$ ipython --no-banner

In [1]: import numpy as np

In [2]: import numpy.linalg as la

In [3]: np.set_printoptions(suppress=True, linewidth=120)

In [4]: feats = np.load("a.npy")

In [5]: print(feats)
[[ 4  0  8]
 [ 4  0  8]
 [ 2  0  7]
 [ 2  0  7]
 [ 2  0  7]
 [10 13 11]
 [10 13 11]
 [ 8  8 10]
 [ 4  0  8]
 [10 13 11]
 [ 8  8 10]
 [ 8  8 10]
 [ 2  0  7]
 [ 2  0  7]
 [ 2  0  7]
 [ 6  3  9]
 [ 6  3  9]
 [10 13 11]
 [ 2  0  7]]

In [6]: O, r_ = la.qr(feats)

In [7]: print(np.round(np.trace(O @ O.T), 2))
3.0

In [8]: print(np.allclose(r_.T @ r_, feats.T @ feats))
True

In [9]: print(np.round(O.T @ O, 2) + 0)
[[1. 0. 0.]
 [0. 1. 0.]
 [0. 0. 1.]]

In [10]: print(np.round(O @ r_, 2) + 0)
[[ 4.  0.  8.]
 [ 4.  0.  8.]
 [ 2.  0.  7.]
 [ 2.  0.  7.]
 [ 2.  0.  7.]
 [10. 13. 11.]
 [10. 13. 11.]
 [ 8.  8. 10.]
 [ 4.  0.  8.]
 [10. 13. 11.]
 [ 8.  8. 10.]
 [ 8.  8. 10.]
 [ 2.  0.  7.]
 [ 2.  0.  7.]
 [ 2.  0.  7.]
 [ 6.  3.  9.]
 [ 6.  3.  9.]
 [10. 13. 11.]
 [ 2.  0.  7.]]

In [11]: print(O.shape, r_.shape)
(19, 3) (3, 3)

In [12]: print(np.round(abs(r_[0, 0]), 2), round(la.norm(feats[:, 0]), 2))
27.2 27.2

In [13]: print(r_.round(2))
[[-27.2  -27.5  -36.1 ]
 [  0.    11.4  -11.11]
 [  0.     0.    -7.38]]

In [14]: dist = la.norm(feats[:, None] - feats[None], axis=-1)

In [15]: print(dist[:5, :5].round(2))
[[0.   0.   2.24 2.24 2.24]
 [0.   0.   2.24 2.24 2.24]
 [2.24 2.24 0.   0.   0.  ]
 [2.24 2.24 0.   0.   0.  ]
 [2.24 2.24 0.   0.   0.  ]]

In [16]: print(np.round(la.norm(feats, axis=1), 2))
[ 8.94  8.94  7.28  7.28  7.28 19.75 19.75 15.1   8.94 19.75 15.1  15.1   7.28  7.28  7.28 11.22 11.22 19.75  7.28]

In [17]: print(np.flatnonzero(dist[10] < dist.mean() / 2))
[ 7 10 11]

In [18]: print(np.unravel_index(dist.round(6).argmax(), dist.shape))
(np.int64(2), np.int64(5))

In [19]: print(la.matrix_rank(dist ** 2))
4

In [20]: print(np.round(la.norm(feats - feats.mean(axis=0), axis=1), 2))
[ 4.58  4.58  5.73  5.73  5.73 10.11 10.11  4.71  4.58 10.11  4.71  4.71  5.73  5.73  5.73  1.49  1.49 10.11  5.73]

In [21]: print(dist[10].round(2))
[ 9.17  9.17 10.44 10.44 10.44  5.48  5.48  0.    9.17  5.48  0.    0.   10.44 10.44 10.44  5.48  5.48  5.48 10.44]

In [22]: m1 = np.load("arr.npy")

In [23]: print(m1)
[[-2 -2 -5  0  1]
 [ 4  1  4  0 -3]
 [10  1  7  0 -8]]

In [24]: # rows and columns are dependent

In [25]: left, sv, Vh = la.svd(m1)

In [26]: evecs = Vh[:(sv > 1e-8).sum()]

In [27]: rng = np.random.default_rng(186597)

In [28]: vec = m1[2] + 5 * m1[0] + rng.integers(2) * np.eye(5)[4]

In [29]: print(vec)
[  0.  -9. -18.   0.  -3.]

In [30]: print(np.allclose(evecs.T @ evecs @ vec, vec))
True

In [31]: print(np.round(np.diag(evecs.T @ evecs), 2))
[0.54 0.21 0.81 0.   0.44]

In [32]: B = m1[0, 0] * m1[1:] - np.outer(m1[1:, 0], m1[0])

In [33]: print(B)
[[ 0  6 12  0  2]
 [ 0 18 36  0  6]]

In [34]: print(m1[:, 0] / m1[0, 0])
[ 1. -2. -5.]

In [35]: print(np.flatnonzero(~B.round(6).any(axis=1)))
[]

In [36]: A = np.load("case17.npy")

In [37]: print(A.round(2))
[[  1.66 -18.75   6.64   1.26]
 [ -3.95  16.34  -9.1   -5.88]
 [ -5.39 -14.79  -3.61 -11.79]
 [ -5.57  13.14 -10.48  -9.3 ]
 [ -0.37 -19.39   4.11  -2.68]
 [ -6.36 -12.26  -5.5  -13.39]
 [ -7.3   -8.33  -7.67 -14.78]
 [  7.83  -2.04  10.83  14.74]
 [  7.59   6.33   8.54  15.15]
 [ -2.95 -18.3    0.44  -7.5 ]
 [ -4.06  16.18  -9.2   -6.1 ]
 [  7.9    2.08   9.95  15.3 ]
 [  0.94  19.33  -3.34   3.76]
 [ -7.92  -0.75 -10.29 -15.19]
 [  7.68   5.59   8.82  15.23]
 [  2.68  18.52  -0.85   7.01]
 [ -5.99  11.99 -10.76 -10.22]
 [ -6.15 -12.88  -5.07 -13.05]
 [  7.    -8.24  11.22  12.54]
 [  5.61 -13.03  10.51   9.39]
 [ -6.56  10.11 -11.07 -11.5 ]
 [  3.4  -17.11   8.55   4.75]
 [  7.92   0.5   10.35  15.17]
 [ -2.16  18.39  -7.22  -2.25]
 [ -4.85  14.77  -9.91  -7.76]]

In [38]: # rank 2

In [39]: dist = la.norm(A[:, None] - A[None], axis=-1)

In [40]: print(np.round(la.norm(A, axis=1), 2))
[20. 20. 20. 20. 20. 20. 20. 20. 20. 20. 20. 20. 20. 20. 20. 20. 20. 20. 20. 20. 20. 20. 20. 20. 20.]

In [41]: print((dist + 1e9 * np.eye(25)).round(6).argmin(axis=1))
[21 10 17 16  0 17  5 22 14  4  1 22 15  6  8 12  3  5 19 18 16  0 11  1 10]

In [42]: print(dist[20].round(6).argsort(kind="stable")[:4])
[20 16  3 24]

In [43]: print(la.matrix_rank(dist ** 2))
3

In [44]: print(np.unravel_index(dist.round(6).argmax(), dist.shape))
(np.int64(3), np.int64(19))

In [45]: print(dist.mean(axis=1).argmax())
19
